$ python3 -q
>>> import numpy as np
>>> from numpy import linalg as LA
>>> np.set_printoptions(precision=1, suppress=True, linewidth=100)
>>> def rnd(a):
...     return np.round(a, 1) + 0
... 
>>> m1 = np.load("case15.npy")
>>> m1
array([[  0, -14,  -3, -23, -15],
       [ -7, -17,   1, -14,   1],
       [-22, -33,  11, -10,  26],
       [ -2, -20,   4, -28, -14],
       [-12, -25,  20, -15,  11],
       [ -6,  -7,  -1,   0,   8],
       [ -8, -27,   3, -28,  -6],
       [  0, -14,  -3, -23, -15],
       [-16, -40,   9, -33,   3],
       [  0,   0,   0,   0,   0],
       [ -3, -30,   6, -42, -21],
       [  0, -14,  -3, -23, -15],
       [-17, -25,  -8,  -9,  16],
       [-19, -45,  -4, -37,   2]])
>>> # looks like rank 3
>>> labels = m1[:, 2] > np.median(m1[:, 2])
>>> f = m1[labels].mean(axis=0) - m1[~labels].mean(axis=0)
>>> labels.astype(int)
array([0, 1, 1, 1, 1, 0, 1, 0, 1, 0, 1, 0, 0, 0])
>>> ((m1 - m1.mean(axis=0)) @ f > 0).astype(int)
array([0, 0, 1, 0, 1, 0, 1, 0, 1, 0, 1, 0, 0, 1])
>>> np.argsort(-np.abs(f).round(6), kind="stable")
array([2, 1, 3, 0, 4])
>>> blk = np.stack([m1, 4 * m1, m1[::-1]])
>>> blk.sum(axis=0)
array([[ -19, -115,  -19, -152,  -73],
       [ -52, -110,   -3,  -79,   21],
       [-110, -179,   52,  -73,  115],
       [ -13, -130,   26, -182,  -91],
       [ -60, -125,  100,  -75,   55],
       [ -46,  -75,    4,  -33,   43],
       [ -40, -149,   12, -163,  -45],
       [  -8,  -97,  -12, -143,  -81],
       [ -86, -207,   44, -165,   23],
       [ -12,  -25,   20,  -15,   11],
       [ -17, -170,   34, -238, -119],
       [ -22, -103,   -4, -125,  -49],
       [ -92, -142,  -39,  -59,   81],
       [ -95, -239,  -23, -208,   -5]])
>>> np.einsum("bij,cij->bc", blk, blk)
array([[ 21845,  87380,  12008],
       [ 87380, 349520,  48032],
       [ 12008,  48032,  21845]])
>>> Xs = m1 - m1.mean(axis=0)
>>> U, s, Vt = LA.svd(Xs, full_matrices=False)
>>> rnd(s ** 2 / (s ** 2).sum())
array([0.5, 0.4, 0.1, 0. , 0. ])
>>> np.abs(U[:, 0]).argmax()
np.int64(10)
>>> rnd(Vt[0] * np.sign(Vt[0, np.abs(Vt[0]).argmax()]))
array([-0.2,  0.1,  0.1,  0.6,  0.7])
>>> np.abs(Vt[0]).argmax()
np.int64(4)
>>> rnd(Xs.mean(axis=0))
array([0., 0., 0., 0., 0.])
>>> arr = np.loadtxt("dump.csv", delimiter=",")
>>> arr
array([[ 0.,  1.,  0.,  3.,  2., -3.,  1., -2.,  0.,  1.],
       [-1.,  0.,  0., -2.,  1.,  3., -4.,  1.,  0.,  2.],
       [ 0.,  0.,  0., -1., -3.,  3.,  0., -2., -2.,  2.],
       [-3.,  2.,  1.,  0.,  0.,  4., -1., -1., -2.,  1.],
       [-2., -1.,  3.,  0.,  0., -3., -2., -3.,  0., -2.],
       [ 3., -3., -3., -4.,  3.,  0.,  2., -2.,  2., -3.],
       [-1.,  4.,  0.,  1.,  2., -2.,  0., -1., -3.,  1.],
       [ 2., -1.,  2.,  1.,  3.,  2.,  1.,  0., -2.,  1.],
       [ 0.,  0.,  2.,  2.,  0., -2.,  3.,  2.,  0., -2.],
       [-1., -2., -2., -1.,  2.,  3., -1., -1.,  2.,  0.]])
>>> other = np.array([[2, 6, 8],
...     [4, 2, 9],
...     [0, 3, 1],
...     [4, 4, 3],
...     [6, 6, 9],
...     [1, 8, 2],
...     [7, 6, 7],
...     [0, 2, 0],
...     [5, 3, 0],
...     [6, 4, 8]])
>>> arr @ other
array([[ 38.,   8.,  45.],
       [-17.,   2., -11.],
       [-17.,   0.,  -8.],
       [ -5.,  11.,   4.],
       [-37., -55., -58.],
       [  2.,   7.,  -1.],
       [ 19.,  -5.,  53.],
       [ 27.,  58.,  58.],
       [ 15.,  12.,   9.],
       [  4.,  14., -14.]])
>>> np.einsum("ik,kj->ij", arr, other)
array([[ 38.,   8.,  45.],
       [-17.,   2., -11.],
       [-17.,   0.,  -8.],
       [ -5.,  11.,   4.],
       [-37., -55., -58.],
       [  2.,   7.,  -1.],
       [ 19.,  -5.,  53.],
       [ 27.,  58.,  58.],
       [ 15.,  12.,   9.],
       [  4.,  14., -14.]])
>>> LA.matrix_rank(np.vstack([arr, other.T]))
np.int64(10)
>>> LA.matrix_rank(arr @ other)
np.int64(3)
>>> f = np.array([1, 1, 1, 2, 2, -2, 0, -2, 3, 1])
>>> other = arr + np.outer(f, np.eye(10)[6])
>>> LA.matrix_rank(other - arr)
np.int64(1)
>>> other
array([[ 0.,  1.,  0.,  3.,  2., -3.,  2., -2.,  0.,  1.],
       [-1.,  0.,  0., -2.,  1.,  3., -3.,  1.,  0.,  2.],
       [ 0.,  0.,  0., -1., -3.,  3.,  1., -2., -2.,  2.],
       [-3.,  2.,  1.,  0.,  0.,  4.,  1., -1., -2.,  1.],
       [-2., -1.,  3.,  0.,  0., -3.,  0., -3.,  0., -2.],
       [ 3., -3., -3., -4.,  3.,  0.,  0., -2.,  2., -3.],
       [-1.,  4.,  0.,  1.,  2., -2.,  0., -1., -3.,  1.],
       [ 2., -1.,  2.,  1.,  3.,  2., -1.,  0., -2.,  1.],
       [ 0.,  0.,  2.,  2.,  0., -2.,  6.,  2.,  0., -2.],
       [-1., -2., -2., -1.,  2.,  3.,  0., -1.,  2.,  0.]])
>>> feats = np.loadtxt("layer10.csv", delimiter=",")
>>> feats
array([[2., 0., 0., 0., 0., 0., 0., 0.],
       [7., 4., 0., 0., 0., 0., 0., 0.],
       [6., 5., 0., 0., 0., 0., 0., 0.],
       [2., 8., 7., 4., 0., 0., 0., 0.],
       [8., 2., 1., 1., 8., 0., 0., 0.],
       [0., 7., 9., 2., 7., 8., 0., 0.],
       [6., 5., 1., 3., 4., 0., 9., 0.],
       [3., 8., 8., 1., 4., 2., 9., 9.]])
>>> # triangular: eigenvalues sit on the diagonal
>>> rnd(feats @ LA.pinv(feats) @ feats)
array([[2., 0., 0., 0., 0., 0., 0., 0.],
       [7., 4., 0., 0., 0., 0., 0., 0.],
       [6., 5., 0., 0., 0., 0., 0., 0.],
       [2., 8., 7., 4., 0., 0., 0., 0.],
       [8., 2., 1., 1., 8., 0., 0., 0.],
       [0., 7., 9., 2., 7., 8., 0., 0.],
       [6., 5., 1., 3., 4., 0., 9., 0.],
       [3., 8., 8., 1., 4., 2., 9., 9.]])
>>> LA.lstsq(feats[:-1].T, feats[-1])[2]
np.int32(6)
>>> np.abs(np.diag(LA.qr(feats)[1])) > 1e-9
array([ True,  True,  True,  True,  True,  True,  True, False])
>>> np.unique(feats.round(6), axis=0).shape
(8, 8)
